$ ipython --no-banner

In [1]: import numpy as np

In [2]: import numpy.linalg as la

In [3]: np.set_printoptions(suppress=True, linewidth=200)

In [4]: Z = np.sign(np.array([[4, 4, 5], [5, -1, 5], [-4, -4, -1]]))

In [5]: other = (np.tril(Z, -1) + np.eye(3)) @ (np.triu(Z, 1) + np.eye(3))

In [6]: evals = np.array([-2, -1, -1])

In [7]: J = np.rint(other * evals @ la.inv(other)) + 0

In [8]: J
Out[8]: 
array([[-3.,  1.,  0.],
       [-2.,  0.,  0.],
       [ 2., -1., -1.]])

In [9]: print(np.round(la.det(J.T), 1))
-2.0

In [10]: np.einsum("ii->", J)
Out[10]: np.float64(-4.0)

In [11]: round(la.det(J[::-1]), 1)
Out[11]: np.float64(2.0)

In [12]: evals, evecs = la.eig(J)

In [13]: print(np.round(np.sort(la.eigvals(J @ J)), 1))
[1. 1. 4.]

In [14]: J @ evecs[:, 0] - evals[0] * evecs[:, 0]
Out[14]: array([0., 0., 0.])

In [15]: np.round(np.sort(la.eigvals(J.T)), 1)
Out[15]: array([-2., -1., -1.])

In [16]: np.round(np.sort(la.eigvals(la.inv(J))), 1)
Out[16]: array([-1. , -1. , -0.5])

In [17]: A = np.array([[-0.1, -1.0, 0.4], [-0.5, 0.2, -1.8], [-1.3, -0.6, -0.8]])

In [18]: rng = np.random.default_rng(89538)

In [19]: A[0] = A[2] + 0.3 * rng.normal(size=3)

In [20]: A.round(1)
Out[20]: 
array([[-1.3,  0.1, -1.1],
       [-0.5,  0.2, -1.8],
       [-1.3, -0.6, -0.8]])

In [21]: z = rng.permutation(3)

In [22]: other = J[:, z] * rng.choice([-1, 1], 3)

In [23]: other
Out[23]: 
array([[-1., -3., -0.],
       [-0., -2., -0.],
       [ 1.,  2.,  1.]])

In [24]: U, _, Vh = la.svd(J.T @ other)

In [25]: z
Out[25]: array([1, 0, 2])

In [26]: np.round(la.lstsq(J, other)[0], 1) + 0
Out[26]: 
array([[ 0.,  1.,  0.],
       [-1.,  0.,  0.],
       [ 0.,  0., -1.]])

In [27]: other @ other
Out[27]: 
array([[ 1.,  9.,  0.],
       [ 0.,  4.,  0.],
       [ 0., -5.,  1.]])

In [28]: (other - other.T) / 2
Out[28]: 
array([[ 0. , -1.5, -0.5],
       [ 1.5,  0. , -1. ],
       [ 0.5,  1. ,  0. ]])
